>>> import numpy as np
>>> np.set_printoptions(precision=2, suppress=True, linewidth=140, sign=" ")
>>> W0 = np.load("run9.npy")
>>> W0
array([[ 1.66,  0.03,  0.16,  0.15,  0.  , -0.45],
       [ 0.03,  0.09, -0.11, -0.47, -0.18, -0.91],
       [ 0.16, -0.11,  1.19, -0.18, -0.38, -0.24],
       [ 0.15, -0.47, -0.18,  0.92,  0.21, -0.55],
       [ 0.  , -0.18, -0.38,  0.21,  1.69, -0.13],
       [-0.45, -0.91, -0.24, -0.55, -0.13,  0.44]])
>>> B = W0 / np.sqrt((W0 ** 2).mean(axis=1, keepdims=True))
>>> B[3]
array([ 0.3 , -0.95, -0.36,  1.86,  0.42, -1.11])
>>> B = np.array([[2, 0, -2, -2, -3, 2, 2, 3],
...     [0, 1, 0, -1, 2, 1, 3, 2],
...     [3, 0, -3, 1, 3, -1, 0, 1],
...     [2, 0, 3, -2, -3, -1, 0, 0],
...     [1, 1, 2, -1, 2, 3, 3, -1],
...     [-2, 0, -3, -3, 1, 0, 2, 3],
...     [-3, 2, 3, 3, -3, -3, 0, -1],
...     [-3, 0, 2, -3, -1, -3, -2, 3]])
>>> F = B + B.T
>>> F
array([[ 4,  0,  1,  0, -2,  0, -1,  0],
       [ 0,  2,  0, -1,  3,  1,  5,  2],
       [ 1,  0, -6,  4,  5, -4,  3,  3],
       [ 0, -1,  4, -4, -4, -4,  3, -3],
       [-2,  3,  5, -4,  4,  4,  0, -2],
       [ 0,  1, -4, -4,  4,  0, -1,  0],
       [-1,  5,  3,  3,  0, -1,  0, -3],
       [ 0,  2,  3, -3, -2,  0, -3,  6]])
>>> Q, R = np.linalg.qr(F)
>>> round(float(np.trace(Q @ Q.T)), 2)
8.0
>>> Q.shape, R.shape
((8, 8), (8, 8))
>>> np.allclose(R.T @ R, F.T @ F)
True
>>> np.round(Q.T @ Q, 2) + 0
array([[ 1.,  0.,  0.,  0.,  0.,  0.,  0.,  0.],
       [ 0.,  1.,  0.,  0.,  0.,  0.,  0.,  0.],
       [ 0.,  0.,  1.,  0.,  0.,  0.,  0.,  0.],
       [ 0.,  0.,  0.,  1.,  0.,  0.,  0.,  0.],
       [ 0.,  0.,  0.,  0.,  1.,  0.,  0.,  0.],
       [ 0.,  0.,  0.,  0.,  0.,  1.,  0.,  0.],
       [ 0.,  0.,  0.,  0.,  0.,  0.,  1.,  0.],
       [ 0.,  0.,  0.,  0.,  0.,  0.,  0.,  1.]])
>>> A = np.load("arr.npy")
>>> A
array([[  0,   1,   0,   1,   2,   1,   0,   0],
       [  1,   2,   0,   0,   2,   1,   2,   1],
       [  2,   1,   0,   1,   1,   0,   0,   2],
       [  4,   9,   0,   1,  10,   5,   8,   4]])
>>> np.linalg.cond(A) > 100
np.True_
>>> round(float(np.linalg.norm(A, 2) / np.linalg.norm(A)), 2)
0.99
>>> [round(float(x), 2) for x in np.linalg.svd(A, compute_uv=False)[:3]]
[18.06, 2.58, 1.77]
>>> np.argsort(-np.linalg.norm(A, axis=0).round(6), kind="stable")[:3]
array([ 4,  1,  6])
>>> Uu, sigma, Vt = np.linalg.svd(A)
>>> np.argmax(sigma[:-1] / (sigma[1:] + 1e-6)) + 1
np.int64(3)
>>> sigma.round(2) + 0
array([ 18.06,   2.58,   1.77,   0.  ])
>>> B = Uu[:, :3] @ np.diag(sigma[:3]) @ Vt[:3]
>>> np.linalg.matrix_rank(A, rtol=0.05)
np.int64(3)
>>> np.linalg.matrix_rank(B)
np.int64(3)
>>> B.round(2) + 0
array([[  0.,   1.,   0.,   1.,   2.,   1.,   0.,   0.],
       [  1.,   2.,   0.,   0.,   2.,   1.,   2.,   1.],
       [  2.,   1.,   0.,   1.,   1.,   0.,   0.,   2.],
       [  4.,   9.,   0.,   1.,  10.,   5.,   8.,   4.]])
>>> round(np.linalg.norm(A - B) / np.linalg.norm(A), 2)
np.float64(0.0)
>>> x0 = np.array([2, 1, 3, -1, -1, -4, 2, 2])
>>> np.sign((A @ x0).round(6))
array([-1,  1,  1,  1])
>>> A @ np.ones(8)
array([  5.,   9.,   7.,  41.])
>>> (A * x0).sum(axis=1)
array([-6,  4,  7, 10])
>>> A * x0
array([[  0,   1,   0,  -1,  -2,  -4,   0,   0],
       [  2,   2,   0,   0,  -2,  -4,   4,   2],
       [  4,   1,   0,  -1,  -1,   0,   0,   4],
       [  8,   9,   0,  -1, -10, -20,  16,   8]])
>>> cov = A.T @ A
>>> np.trace(cov), (A ** 2).sum()
(np.int64(336), np.int64(336))
>>> (A @ A.T).shape
(4, 4)
>>> np.round(np.linalg.eigvalsh(cov)[::-1], 2) + 0
array([ 326.23,    6.64,    3.12,    0.  ,    0.  ,    0.  ,    0.  ,    0.  ])
>>> A.reshape(2, -1)
array([[  0,   1,   0,   1,   2,   1,   0,   0,   1,   2,   0,   0,   2,   1,   2,   1],
       [  2,   1,   0,   1,   1,   0,   0,   2,   4,   9,   0,   1,  10,   5,   8,   4]])
>>> A.ravel(order="F")
array([  0,   1,   2,   4,   1,   2,   1,   9,   0,   0,   0,   0,   1,   0,   1,   1,   2,   2,   1,  10,   1,   1,   0,   5,   0,   2,
         0,   8,   0,   1,   2,   4])
>>> T = A.reshape(4, 2, -1)
>>> T[:, 0]
array([[ 0,  1,  0,  1],
       [ 1,  2,  0,  0],
       [ 2,  1,  0,  1],
       [ 4,  9,  0,  1]])
>>> T.transpose(1, 0, 2)
array([[[  0,   1,   0,   1],
        [  1,   2,   0,   0],
        [  2,   1,   0,   1],
        [  4,   9,   0,   1]],

       [[  2,   1,   0,   0],
        [  2,   1,   2,   1],
        [  1,   0,   0,   2],
        [ 10,   5,   8,   4]]])
>>> np.swapaxes(T, 1, 2)[1]
array([[ 1,  2],
       [ 2,  1],
       [ 0,  2],
       [ 0,  1]])
